$ ipython --no-banner

In [1]: import numpy as np

In [2]: import numpy.linalg as la

In [3]: np.set_printoptions(precision=1, suppress=True, linewidth=140, floatmode="fixed")

In [4]: def rd(a):
   ...:     return np.round(a, 1) + 0
   ...: 

In [5]: m1 = np.loadtxt("run15.csv", delimiter=",")

In [6]: print(rd(m1))
[[ 1.0  0.1  0.0  0.0 -0.1  0.0  0.0 -0.1 -0.1]
 [ 0.1  0.3  0.1  0.0  0.5  0.0  0.2  0.3  0.7]
 [ 0.0  0.1  1.0  0.0 -0.1  0.0  0.0 -0.1 -0.1]
 [ 0.0  0.0  0.0  1.0  0.0  0.0  0.0  0.0  0.0]
 [-0.1  0.5 -0.1  0.0  0.6  0.0 -0.2 -0.2 -0.5]
 [ 0.0  0.0  0.0  0.0  0.0  1.0  0.0  0.0  0.0]
 [ 0.0  0.2  0.0  0.0 -0.2  0.0  0.9 -0.1 -0.2]
 [-0.1  0.3 -0.1  0.0 -0.2  0.0 -0.1  0.9 -0.3]
 [-0.1  0.7 -0.1  0.0 -0.5  0.0 -0.2 -0.3  0.3]]

In [7]: blk = np.stack([m1, -2 * m1, m1[::-1]])

In [8]: print(rd(np.einsum("bij,cij->bc", blk, blk)))
[[  9.0 -18.0   1.0]
 [-18.0  36.0  -2.0]
 [  1.0  -2.0   9.0]]

In [9]: print(la.matrix_rank(blk.reshape(3, -1)))
2

In [10]: print(rd(la.det(blk)))
[ -1.0 512.0  -1.0]

In [11]: ev, V = la.eigh(m1)

In [12]: x = np.array([-1, 1, 2, -1, 1, 2, 0, -1, -2])

In [13]: print(rd(V * np.abs(ev) @ V.T))
[[1.0 0.0 0.0 0.0 0.0 0.0 0.0 0.0 0.0]
 [0.0 1.0 0.0 0.0 0.0 0.0 0.0 0.0 0.0]
 [0.0 0.0 1.0 0.0 0.0 0.0 0.0 0.0 0.0]
 [0.0 0.0 0.0 1.0 0.0 0.0 0.0 0.0 0.0]
 [0.0 0.0 0.0 0.0 1.0 0.0 0.0 0.0 0.0]
 [0.0 0.0 0.0 0.0 0.0 1.0 0.0 0.0 0.0]
 [0.0 0.0 0.0 0.0 0.0 0.0 1.0 0.0 0.0]
 [0.0 0.0 0.0 0.0 0.0 0.0 0.0 1.0 0.0]
 [0.0 0.0 0.0 0.0 0.0 0.0 0.0 0.0 1.0]]

In [14]: print(rd(x @ m1 @ x))
12.4

In [15]: print(rd(la.eigvalsh(m1[1:, 1:])))
[-1.0  1.0  1.0  1.0  1.0  1.0  1.0  1.0]

In [16]: print(rd(np.abs(m1).sum(axis=1).max()), rd(np.abs(ev).max()))
2.4 1.0

In [17]: X = np.loadtxt("arr.csv", delimiter=",")

In [18]: print(X)
[[-2.0  0.0  0.0  0.0  0.0  0.0  0.0  0.0  0.0  0.0  0.0  0.0  0.0  0.0]
 [-1.0  2.0  0.0  0.0  0.0  0.0  0.0  0.0  0.0  0.0  0.0  0.0  0.0  0.0]
 [ 1.0  2.0  0.0  0.0  0.0  0.0  0.0  0.0  0.0  0.0  0.0  0.0  0.0  0.0]
 [ 2.0 -1.0  0.0  1.0  0.0  0.0  0.0  0.0  0.0  0.0  0.0  0.0  0.0  0.0]
 [ 2.0  2.0  0.0  1.0  2.0  0.0  0.0  0.0  0.0  0.0  0.0  0.0  0.0  0.0]
 [ 2.0  0.0  2.0 -1.0  2.0  0.0  0.0  0.0  0.0  0.0  0.0  0.0  0.0  0.0]
 [-1.0 -2.0  1.0  1.0  0.0 -2.0  0.0  0.0  0.0  0.0  0.0  0.0  0.0  0.0]
 [ 1.0 -1.0  1.0  1.0  0.0 -1.0  2.0 -2.0  0.0  0.0  0.0  0.0  0.0  0.0]
 [ 0.0 -2.0 -1.0  1.0 -1.0  2.0  2.0 -2.0 -2.0  0.0  0.0  0.0  0.0  0.0]
 [ 1.0 -1.0 -2.0  1.0  1.0 -2.0 -2.0  2.0  0.0  1.0  0.0  0.0  0.0  0.0]
 [-1.0  2.0  1.0 -1.0 -2.0  2.0  0.0  2.0 -1.0  2.0  0.0  0.0  0.0  0.0]
 [-2.0  1.0  1.0 -1.0 -2.0  2.0 -1.0 -2.0 -1.0  1.0 -2.0  1.0  0.0  0.0]
 [-1.0  0.0  2.0  2.0  1.0  2.0 -2.0  2.0  0.0 -2.0 -2.0  2.0 -2.0  0.0]
 [-2.0  1.0 -1.0 -1.0  1.0  2.0  0.0 -1.0  0.0 -1.0 -2.0  0.0  0.0  0.0]]

In [19]: X.inv()
Traceback (most recent call last):
  Cell In[19], line 1
    X.inv()
AttributeError: 'numpy.ndarray' object has no attribute 'inv'


In [20]: print(np.allclose(X, X.T))
False

In [21]: assert X == X.T
Traceback (most recent call last):
  Cell In[21], line 1
    assert X == X.T
ValueError: The truth value of an array with more than one element is ambiguous. Use a.any() or a.all()


In [22]: E = np.loadtxt("out11.csv", delimiter=",")

In [23]: print(E)
[[-1.8  1.0 -0.2 -1.7  1.1  0.3  0.5  0.3]
 [-1.2 -0.9 -0.8  1.0 -1.2  0.4  1.8 -0.2]
 [ 0.6  1.3 -0.4 -1.8  1.4 -0.5  0.9  0.8]
 [-1.7  1.2  0.4 -0.2  0.8 -1.5  1.0  0.8]
 [ 0.1  0.3 -1.7 -0.6  0.3  2.3  0.5  0.1]
 [-1.4  1.2  1.0  0.6  0.3  1.6  0.9  1.0]
 [-1.7  0.8  0.0  1.4  0.8  0.0 -1.3  1.0]
 [ 0.7 -1.1  1.2  0.4  0.5  1.2 -1.4 -1.4]
 [ 0.6  0.3 -0.1  0.4  0.6  1.0 -0.4 -2.6]
 [ 1.0 -0.3 -0.2  2.3  0.5  0.9  1.2  0.3]
 [-2.3 -0.2  0.2 -0.2  0.6 -1.5  0.3 -0.9]
 [-1.1 -1.1 -1.2  0.6  1.1 -1.0  0.7 -1.4]
 [ 0.1 -1.0  2.2  1.3  0.2 -1.0  0.4  0.6]
 [ 0.5  1.7 -2.0 -0.8 -0.8 -0.1 -0.7 -0.2]
 [ 0.7 -0.5  0.1 -1.2 -0.2  0.8  0.5 -2.5]
 [ 1.1 -1.5 -0.3  0.3 -1.7  0.1 -0.9 -1.3]
 [-0.1  0.0  1.5 -0.6  0.1  0.7  2.3 -0.6]
 [ 0.4 -1.0  1.2  2.2  0.9 -0.3  0.8 -0.5]
 [-0.1 -1.4 -1.9  1.5 -0.6 -0.3  0.0  0.9]
 [ 0.6 -2.2 -0.3 -1.4 -0.5  0.9 -0.1 -1.0]
 [-1.5 -0.9 -0.4  0.4 -1.7 -0.3 -0.2 -1.5]
 [ 0.1 -1.0  2.4 -1.0 -0.4 -0.3  0.5  0.8]
 [-0.9 -1.0 -1.3  0.9 -0.7 -0.3  1.8 -1.0]
 [ 0.5 -0.6 -0.1 -1.2 -0.4 -0.5  2.5  0.7]
 [ 1.3 -0.1  0.3  1.0 -0.9 -0.5  2.3  0.0]
 [-0.5  1.8 -0.2 -1.1  1.4 -0.7 -0.8 -1.2]
 [ 0.3 -1.0 -0.1  0.4 -2.7  0.2 -0.4  0.2]
 [-0.3 -0.5  0.3 -1.4  1.5  0.4 -1.9  0.7]
 [-0.6  0.5  0.1 -0.3  2.7 -0.1  0.3  0.9]
 [-1.0  0.3 -2.5 -0.6  0.1 -0.5  0.0 -1.1]
 [ 0.4 -1.1 -1.3  1.6  0.6  0.9 -1.3 -0.9]
 [ 0.0 -1.5  0.1  0.6  0.9  1.7 -1.5  0.5]
 [-0.1  0.0  2.2 -1.1  1.0  0.3 -0.6 -1.2]
 [ 0.0  1.5  1.6  0.6 -1.8  0.5 -0.5  0.2]
 [ 0.2 -1.2 -1.0  1.2 -1.1  1.1  0.7  1.5]]

In [24]: basis = E[[6, 23]].astype(float)

In [25]: for _ in range(3):
    ...:     lab = la.norm(E[:, None] - basis, axis=-1).argmin(axis=1)
    ...:     basis = np.array([E[lab == j].mean(axis=0) for j in range(2)])
    ...: 

In [26]: print(lab)
[0 1 0 0 1 0 0 0 0 1 0 0 0 0 1 1 1 0 1 1 1 1 1 1 1 0 1 0 0 0 0 0 0 0 1]

In [27]: print(rd(basis[1] - basis[0]))
[ 0.6 -1.0 -0.4  0.2 -1.4  0.3  1.1  0.0]

In [28]: q, _ = la.qr(np.array([[-0.7, 0.4, 0.1, 0.3, -1.6],
    ...:     [1.8, -0.3, 1.9, 0.0, -1.0],
    ...:     [0.9, 1.1, 0.1, -0.8, 1.5],
    ...:     [1.7, -0.2, 0.5, 2.2, -0.8],
    ...:     [2.6, 0.5, -0.2, 2.0, 1.2]]))

In [29]: feats = q[:, :5]

In [30]: print(rd(feats))
[[-0.2  0.4 -0.3 -0.8  0.3]
 [ 0.5 -0.3 -0.8  0.2  0.2]
 [ 0.2  0.8 -0.3  0.3 -0.4]
 [ 0.5 -0.3  0.1 -0.5 -0.6]
 [ 0.7  0.2  0.5 -0.1  0.5]]

In [31]: rng = np.random.default_rng(1)

In [32]: M2 = feats + rng.integers(-2, 3, (5, 1)) @ rng.integers(-2, 3, (1, 5))

In [33]: print(rd(M2))
[[-0.2  0.4 -0.3 -0.8  0.3]
 [ 0.5 -0.3 -0.8  0.2  0.2]
 [-1.8  2.8  1.7 -0.7 -1.4]
 [-3.5  3.7  4.1 -2.5 -2.6]
 [ 4.7 -3.8 -3.5  1.9  2.5]]

In [34]: print(np.abs(M2 - feats).sum(axis=1))
[ 0.0  0.0  8.0 16.0 16.0]

In [35]: print(rd(M2 - feats))
[[ 0.0  0.0  0.0  0.0  0.0]
 [ 0.0  0.0  0.0  0.0  0.0]
 [-2.0  2.0  2.0 -1.0 -1.0]
 [-4.0  4.0  4.0 -2.0 -2.0]
 [ 4.0 -4.0 -4.0  2.0  2.0]]

In [36]: print(la.matrix_rank(M2 - feats, tol=1e-8))
1

In [37]: M = np.array([[6, -7, 5, 6],
    ...:     [-4, -3, -2, -3],
    ...:     [-8, 2, -4, -2],
    ...:     [6, 5, 9, -4],
    ...:     [7, 2, -2, 8]])

In [38]: M[-1] = M[0] + 2 * M[1]

In [39]: print(M)
[[  6  -7   5   6]
 [ -4  -3  -2  -3]
 [ -8   2  -4  -2]
 [  6   5   9  -4]
 [ -2 -13   1   0]]

In [40]: P = M @ la.solve(M.T @ M, M.T)

In [41]: print(rd(P @ M[:, 0]))
[ 6.0 -4.0 -8.0  6.0 -2.0]

In [42]: print(rd(P))
[[ 0.8 -0.3  0.0  0.0  0.2]
 [-0.3  0.3  0.0  0.0  0.3]
 [ 0.0  0.0  1.0  0.0  0.0]
 [ 0.0  0.0  0.0  1.0  0.0]
 [ 0.2  0.3  0.0  0.0  0.8]]

In [43]: print(rd((np.eye(5) - P) @ M))
[[0.0 0.0 0.0 0.0]
 [0.0 0.0 0.0 0.0]
 [0.0 0.0 0.0 0.0]
 [0.0 0.0 0.0 0.0]
 [0.0 0.0 0.0 0.0]]

In [44]: W0 = np.loadtxt("sample9.csv", delimiter=",")

In [45]: print(W0)
[[-1.0  0.0  0.1 -1.0  0.1 -0.2]
 [ 0.4 -0.3 -0.8 -1.4  0.2 -0.3]
 [ 0.4  1.5  2.0 -1.6 -0.4  0.9]
 [ 0.9 -1.8  1.0 -0.7 -2.2  4.7]
 [-1.4  0.1  0.4 -1.4 -0.1  0.4]
 [-0.6  1.1 -1.9  1.2  0.5 -0.8]
 [ 0.0  0.2  0.2 -0.4 -0.1 -0.3]
 [ 0.6 -1.1 -0.8  0.0  1.3 -2.3]
 [ 2.3  0.8  0.7  0.4  2.6 -5.0]
 [ 0.7 -0.5 -0.6  0.1  2.8 -5.3]
 [-0.2  0.0  0.0  0.7 -1.5  3.4]
 [-0.9  0.8 -1.0  1.3 -0.2  0.0]
 [ 2.0  0.3 -1.8  1.2 -0.8  1.9]
 [-0.8  1.2 -0.1 -1.1 -1.8  3.7]
 [ 2.1  0.7 -0.8 -0.7  0.1 -0.2]
 [ 0.2  0.4 -0.3  0.5  0.7 -1.3]
 [-0.9 -0.9 -0.5  0.2  0.0  0.1]
 [ 0.9 -1.2  1.0 -1.5 -1.2  2.1]
 [-0.5  1.3 -1.3 -0.5 -0.9  1.7]
 [-0.5  0.8  0.0 -1.0  1.4 -3.0]
 [-1.0 -0.4 -0.8  0.3  2.1 -4.3]
 [ 1.1  0.8  0.8 -1.0  0.2  0.1]
 [ 0.9 -1.4  1.0  1.4  0.4 -0.5]
 [-1.9 -1.0 -0.3  0.1 -1.2  3.1]
 [ 2.7 -1.0 -0.6  0.4  0.1  0.0]
 [-0.9 -0.6  0.3  1.4 -0.6  0.9]
 [ 1.5 -1.1  0.1  1.2  0.6 -1.3]
 [-0.5 -1.6 -0.2  0.5 -1.0  2.2]
 [ 0.3 -0.9  0.7  1.1  0.7 -1.4]
 [-1.2 -1.8  0.4 -0.4 -1.6  3.6]
 [ 1.5  1.1 -0.8 -0.5  1.4 -3.1]
 [-1.8 -0.8 -0.1  1.3 -2.3  4.3]
 [-0.5  0.6 -1.0 -0.5 -0.4  1.3]
 [-0.9 -0.4  0.9 -0.3  1.4 -2.9]
 [ 0.7  0.5  1.4  1.2 -1.5  3.2]
 [ 1.7  0.1  0.2 -0.8 -0.4  1.2]
 [-0.3 -2.2 -1.3 -1.3  2.4 -4.7]
 [ 0.4  2.9  0.9 -1.0  0.7 -2.0]]

In [46]: print(np.unravel_index(np.abs(W0).argmax(), W0.shape))
(np.int64(9), np.int64(5))

In [47]: print(rd(W0.sum(axis=1)))
[-2.0 -2.2  2.8  1.9 -2.0 -0.5 -0.4 -2.3  1.8 -2.8  2.4  0.0  2.8  1.1  1.2  0.2 -2.0  0.1 -0.2 -2.3 -4.1  2.0  1.8 -1.2  1.6  0.5  1.0
 -0.6  0.5 -1.0 -0.4  0.6 -0.5 -2.2  5.5  2.0 -7.4  1.9]

In [48]: print(rd(W0.sum(axis=0)))
[ 5.5 -3.8 -2.9 -2.6  1.5 -0.1]

In [49]: print(rd(la.svd(W0, compute_uv=False)))
[17.9  7.2  6.8  5.8  4.8  0.7]

In [50]: W0[:, 6]
Traceback (most recent call last):
  Cell In[50], line 1
    W0[:, 6]
IndexError: index 6 is out of bounds for axis 1 with size 6


In [51]: print(W0.shape)
(38, 6)

In [52]: print(np.count_nonzero(W0))
219

In [53]: print(la.matrix_rank(W0))
6

In [54]: P = W0 @ la.solve(W0.T @ W0, W0.T)

In [55]: print(rd(la.eigvalsh(P)))
[0.0 0.0 0.0 0.0 0.0 0.0 0.0 0.0 0.0 0.0 0.0 0.0 0.0 0.0 0.0 0.0 0.0 0.0 0.0 0.0 0.0 0.0 0.0 0.0 0.0 0.0 0.0 0.0 0.0 0.0 0.0 0.0 1.0 1.0
 1.0 1.0 1.0 1.0]

In [56]: x = np.array([-1, -4, -1, -3, 2, 2])

In [57]: y = W0 @ x

In [58]: beta, lr = np.zeros(6), 1 / la.norm(W0, 2) ** 2

In [59]: for i in range(30):
    ...:     beta -= lr * W0.T @ (W0 @ beta - y)
    ...:     if i % 5 == 0: print(i, round(la.norm(W0 @ beta - y), 1))
    ...: 
0 27.3
5 15.5
10 9.4
15 6.0
20 4.1
25 3.0

In [60]: print(rd(beta))
[-1.0 -4.0 -0.9 -2.8 -0.1  1.0]

In [61]: print(rd(la.cond(W0)))
24.2

In [62]: basis = np.array([[-0.1, 0.3, -0.7], [2.1, 0.6, 0.6]])

In [63]: A = np.array([[-1, -5],
    ...:     [4, 1],
    ...:     [-3, -2],
    ...:     [-5, 4],
    ...:     [-5, 4],
    ...:     [4, 3],
    ...:     [-5, -1],
    ...:     [4, -4],
    ...:     [-3, 4],
    ...:     [-1, -3],
    ...:     [4, 2],
    ...:     [-1, 2],
    ...:     [5, -1],
    ...:     [0, 5],
    ...:     [0, 4],
    ...:     [3, 5],
    ...:     [3, 2],
    ...:     [5, 4],
    ...:     [1, 1],
    ...:     [-1, 5],
    ...:     [3, -3],
    ...:     [-4, 5],
    ...:     [0, -1],
    ...:     [4, 0],
    ...:     [2, 0],
    ...:     [-3, 4],
    ...:     [-3, 0],
    ...:     [-4, 0]]) @ basis + 0.1 * rng.normal(size=(28, 3))

In [64]: print(rd(A))
[[-10.4  -3.4  -2.2]
 [  1.7   1.8  -2.2]
 [ -3.8  -2.2   0.9]
 [  8.9   1.0   5.9]
 [  8.9   0.8   5.9]
 [  5.9   3.0  -0.9]
 [ -1.5  -2.4   2.7]
 [ -8.8  -1.2  -5.2]
 [  8.7   1.7   4.4]
 [ -6.2  -1.9  -1.0]
 [  3.9   2.3  -1.8]
 [  4.3   0.9   1.8]
 [ -2.7   0.9  -4.2]
 [ 10.5   3.0   3.0]
 [  8.3   2.5   2.5]
 [ 10.2   3.8   1.0]
 [  3.8   2.2  -1.0]
 [  8.0   3.9  -1.2]
 [  2.0   0.9  -0.1]
 [ 10.5   2.6   3.7]
 [ -6.6  -0.9  -3.8]
 [ 10.7   1.8   5.9]
 [ -2.1  -0.7  -0.5]
 [ -0.4   1.3  -2.8]
 [ -0.3   0.6  -1.4]
 [  8.8   1.5   4.3]
 [  0.2  -0.8   2.2]
 [  0.3  -1.2   2.8]]

In [65]: Xs = (A - A.mean(axis=0)) / A.std(axis=0)

In [66]: print(rd(Xs.std(axis=0)))
[1.0 1.0 1.0]

In [67]: beta = la.lstsq(np.delete(Xs, 0, axis=1), Xs[:, 0])[0]

In [68]: print(rd(beta))
[0.7 0.6]

In [69]: print(rd(1 - np.var(Xs[:, 0] - np.delete(Xs, 0, axis=1) @ beta)))
1.0
